$ ipython --no-banner

In [1]: import numpy as np

In [2]: np.set_printoptions(precision=2, suppress=True, linewidth=120, sign=" ")

In [3]: def tidy(a):
   ...:     return np.round(a, 2) + 0
   ...: 

In [4]: mat = np.load("case1.npy")

In [5]: mat
Out[5]: 
array([[-1,  0,  0],
       [-2,  0,  0],
       [ 0,  2,  0]])

In [6]: np.linalg.matrix_power(mat - np.diag(np.diag(mat)), 3)
Out[6]: 
array([[ 0,  0,  0],
       [ 0,  0,  0],
       [ 0,  0,  0]])

In [7]: tidy(np.sort(np.linalg.eigvals(mat)))
Out[7]: array([-1.,  0.,  0.])

In [8]: u = np.array([2, -1])

In [9]: np.polyval(u, mat[2])
Out[9]: array([-1,  3, -1])

In [10]: np.correlate(mat[2], mat[1], "full")
Out[10]: array([ 0,  0,  0, -4,  0])

In [11]: tidy(np.linalg.svd(mat, compute_uv=False))
Out[11]: array([ 2.24,  2.  ,  0.  ])

In [12]: tidy(np.linalg.norm(mat, axis=0))
Out[12]: array([ 2.24,  2.  ,  0.  ])

In [13]: mat @ mat.T
Out[13]: 
array([[ 1,  2,  0],
       [ 2,  4,  0],
       [ 0,  0,  4]])

In [14]: mat.T @ mat
Out[14]: 
array([[ 5,  0,  0],
       [ 0,  4,  0],
       [ 0,  0,  0]])

In [15]: W0 = np.load("dump.npy")

In [16]: W0
Out[16]: 
array([[ 0.67,  0.33],
       [ 0.  ,  1.  ]])

In [17]: rng = np.random.default_rng(13)

In [18]: idx = rng.permutation(2)

In [19]: M2 = W0[:, idx] * rng.choice([-1, 1], 2)

In [20]: M2
Out[20]: 
array([[ 0.33,  0.67],
       [ 1.  ,  0.  ]])

In [21]: left, _, Vh = np.linalg.svd(W0.T @ M2)

In [22]: idx
Out[22]: array([ 1,  0])

In [23]: tidy(np.linalg.lstsq(W0, M2)[0])
Out[23]: 
array([[ 0.,  1.],
       [ 1.,  0.]])

In [24]: m1 = np.load("layer2.npy")

In [25]: m1
Out[25]: 
array([[-0.1 , -0.1 ,  0.25],
       [ 0.2 ,  0.2 , -0.48],
       [ 0.6 ,  0.6 , -0.95],
       [-0.34, -0.34,  0.72],
       [-0.1 , -0.1 ,  0.25],
       [-0.66, -0.66,  0.97],
       [ 0.69,  0.69, -0.98],
       [ 0.29,  0.29, -0.65],
       [ 0.1 ,  0.1 , -0.25],
       [ 0.29,  0.29, -0.65],
       [ 0.6 ,  0.6 , -0.95],
       [-0.29, -0.29,  0.65],
       [ 0.5 ,  0.5 , -0.89],
       [-0.69, -0.69,  0.98],
       [ 0.15,  0.15, -0.37],
       [-0.1 , -0.1 ,  0.25],
       [ 0.15,  0.15, -0.37],
       [ 0.82,  0.82, -0.99]])

In [26]: W1 = np.array([[-1, 3, 2, -2, -3, 1],
    ...:     [-2, -1, -3, 0, 2, -3],
    ...:     [-2, 1, -1, -1, 3, -1]])

In [27]: beta = np.array([2, 0, 0, 2, 2, 0])

In [28]: act = np.maximum(m1 @ W1 + beta, 0)

In [29]: np.linalg.matrix_rank(act)
Out[29]: np.int64(6)

In [30]: tidy((act > 0).mean(axis=0))
Out[30]: array([ 1.  ,  0.56,  0.61,  1.  ,  0.61,  0.44])

In [31]: W2 = np.array([[4, 5], [5, 5], [-2, 3], [-4, -3], [0, 4], [-2, -3]])

In [32]: W1 @ W2
Out[32]: 
array([[13,  7],
       [-1, -7],
       [ 5, 10]])

In [33]: M2 = m1 / np.sqrt((m1 ** 2).mean(axis=1, keepdims=True))

In [34]: tidy(np.linalg.norm(M2, axis=1))
Out[34]: 
array([ 1.73,  1.73,  1.73,  1.73,  1.73,  1.73,  1.73,  1.73,  1.73,  1.73,  1.73,  1.73,  1.73,  1.73,  1.73,  1.73,
        1.73,  1.73])

In [35]: np.linalg.matrix_rank(M2) == np.linalg.matrix_rank(m1)
Out[35]: np.True_

In [36]: np.linalg.matrix_rank(m1 - m1.mean(axis=1, keepdims=True))
Out[36]: np.int64(1)

In [37]: D = np.linalg.norm(m1[:, None] - m1[None], axis=-1)

In [38]: tidy(D[11])
Out[38]: 
array([ 0.48,  1.33,  2.04,  0.1 ,  0.48,  0.61,  2.14,  1.54,  1.06,  1.54,  2.04,  0.  ,  1.9 ,  0.65,  1.19,  0.48,
        1.19,  2.27])

In [39]: tidy(D[:5, :5])
Out[39]: 
array([[ 0.  ,  0.84,  1.56,  0.58,  0.  ],
       [ 0.84,  0.  ,  0.74,  1.42,  0.84],
       [ 1.56,  0.74,  0.  ,  2.13,  1.56],
       [ 0.58,  1.42,  2.13,  0.  ,  0.58],
       [ 0.  ,  0.84,  1.56,  0.58,  0.  ]])

In [40]: np.unravel_index(D.round(6).argmax(), D.shape)
Out[40]: (np.int64(13), np.int64(17))

In [41]: tidy(np.linalg.norm(m1 - m1.mean(axis=0), axis=1))
Out[41]: 
array([ 0.54,  0.31,  1.02,  1.12,  0.54,  1.6 ,  1.13,  0.52,  0.06,  0.52,  1.02,  1.02,  0.88,  1.64,  0.18,  0.54,
        0.18,  1.27])

In [42]: D.mean(axis=1).argmax()
Out[42]: np.int64(13)

In [43]: tidy(np.linalg.norm(m1, axis=1))
Out[43]: 
array([ 0.29,  0.56,  1.27,  0.87,  0.29,  1.35,  1.38,  0.77,  0.29,  0.77,  1.27,  0.77,  1.14,  1.38,  0.43,  0.29,
        0.43,  1.52])

In [44]: D.shape
Out[44]: (18, 18)

In [45]: W2 = m1[[0, 8]].astype(float)

In [46]: for _ in range(3):
    ...:     idx = np.linalg.norm(m1[:, None] - W2, axis=-1).argmin(axis=1)
    ...:     W2 = np.array([m1[idx == j].mean(axis=0) for j in range(2)])
    ...: 

In [47]: idx
Out[47]: array([ 0,  1,  1,  0,  0,  0,  1,  1,  1,  1,  1,  0,  1,  0,  1,  0,  1,  1])

In [48]: np.bincount(idx)
Out[48]: array([  7,  11])

In [49]: tidy(W2[1] - W2[0])
Out[49]: array([ 0.72,  0.72, -1.27])

In [50]: K = np.load("sample9.npy")

In [51]: K
Out[51]: 
array([[ 49,   0,   0, -35,   0,   0],
       [ 35,  49,  28, -25, -35, -20],
       [  7,  21,   0,  -5, -15,   0],
       [ 35,   0,   0, -42,   0,   0],
       [ 25,  35,  20, -30, -42, -24],
       [  5,  15,   0,  -6, -18,   0]])

In [52]: blk = np.stack([K, -1 * K, K[::-1]])

In [53]: blk.shape
Out[53]: (3, 6, 6)

In [54]: (blk @ K.T).shape
Out[54]: (3, 6, 6)

In [55]: blk.sum(axis=0)
Out[55]: 
array([[  5,  15,   0,  -6, -18,   0],
       [ 25,  35,  20, -30, -42, -24],
       [ 35,   0,   0, -42,   0,   0],
       [  7,  21,   0,  -5, -15,   0],
       [ 35,  49,  28, -25, -35, -20],
       [ 49,   0,   0, -35,   0,   0]])

In [56]: tidy(np.linalg.norm(blk, axis=(1, 2)))
Out[56]: array([ 141.83,  141.83,  141.83])

In [57]: left, sigma, Vh = np.linalg.svd(K, full_matrices=False)

In [58]: tidy(sigma / sigma[0])
Out[58]: array([ 1.  ,  0.51,  0.13,  0.13,  0.07,  0.02])

In [59]: tidy(np.sqrt((sigma ** 2).sum())), tidy(np.linalg.norm(K))
Out[59]: (np.float64(141.83), np.float64(141.83))

In [60]: tidy(left.T @ left)
Out[60]: 
array([[ 1.,  0.,  0.,  0.,  0.,  0.],
       [ 0.,  1.,  0.,  0.,  0.,  0.],
       [ 0.,  0.,  1.,  0.,  0.,  0.],
       [ 0.,  0.,  0.,  1.,  0.,  0.],
       [ 0.,  0.,  0.,  0.,  1.,  0.],
       [ 0.,  0.,  0.,  0.,  0.,  1.]])

In [61]: tidy(Vh @ Vh.T)
Out[61]: 
array([[ 1.,  0.,  0.,  0.,  0.,  0.],
       [ 0.,  1.,  0.,  0.,  0.,  0.],
       [ 0.,  0.,  1.,  0.,  0.,  0.],
       [ 0.,  0.,  0.,  1.,  0.,  0.],
       [ 0.,  0.,  0.,  0.,  1.,  0.],
       [ 0.,  0.,  0.,  0.,  0.,  1.]])

In [62]: tidy(np.cumsum(sigma ** 2) / np.sum(sigma ** 2))
Out[62]: array([ 0.77,  0.97,  0.98,  1.  ,  1.  ,  1.  ])

In [63]: np.abs(left[:, 0]).round(6).argmax()
Out[63]: np.int64(1)

In [64]: tidy(left.T @ K @ Vh.T)
Out[64]: 
array([[ 124.37,    0.  ,    0.  ,    0.  ,    0.  ,    0.  ],
       [   0.  ,   63.71,    0.  ,    0.  ,    0.  ,    0.  ],
       [   0.  ,    0.  ,   16.23,    0.  ,    0.  ,    0.  ],
       [   0.  ,    0.  ,    0.  ,   15.92,    0.  ,    0.  ],
       [   0.  ,    0.  ,    0.  ,    0.  ,    8.15,    0.  ],
       [   0.  ,    0.  ,    0.  ,    0.  ,    0.  ,    2.08]])

In [65]: left.shape, sigma.shape, Vh.shape
Out[65]: ((6, 6), (6,), (6, 6))

In [66]: W1 = np.array([[2, 1, 1, 1, 1], [2, 2, 0, 0, 2], [0, 1, 0, 2, 0]])

In [67]: beta = np.array([5, 3, -1, 1, 2])

In [68]: act = np.maximum(mat @ W1 + beta, 0)

In [69]: (act > 0).astype(int)
Out[69]: 
array([[ 1,  1,  0,  0,  1],
       [ 1,  1,  0,  0,  0],
       [ 1,  1,  0,  1,  1]])

In [70]: W2 = np.array([[1, 0, 0], [1, -5, 4], [2, -1, 2], [-2, 1, -1], [-3, -3, 4]])

In [71]: (act @ W2).round(6).argmax(axis=1)
Out[71]: array([ 2,  2,  2])

In [72]: act @ W2
Out[72]: 
array([[  2, -13,  12],
       [  2,  -5,   4],
       [ -4, -52,  51]])

In [73]: W1 @ W2
Out[73]: 
array([[  0,  -8,   9],
       [ -2, -16,  16],
       [ -3,  -3,   2]])
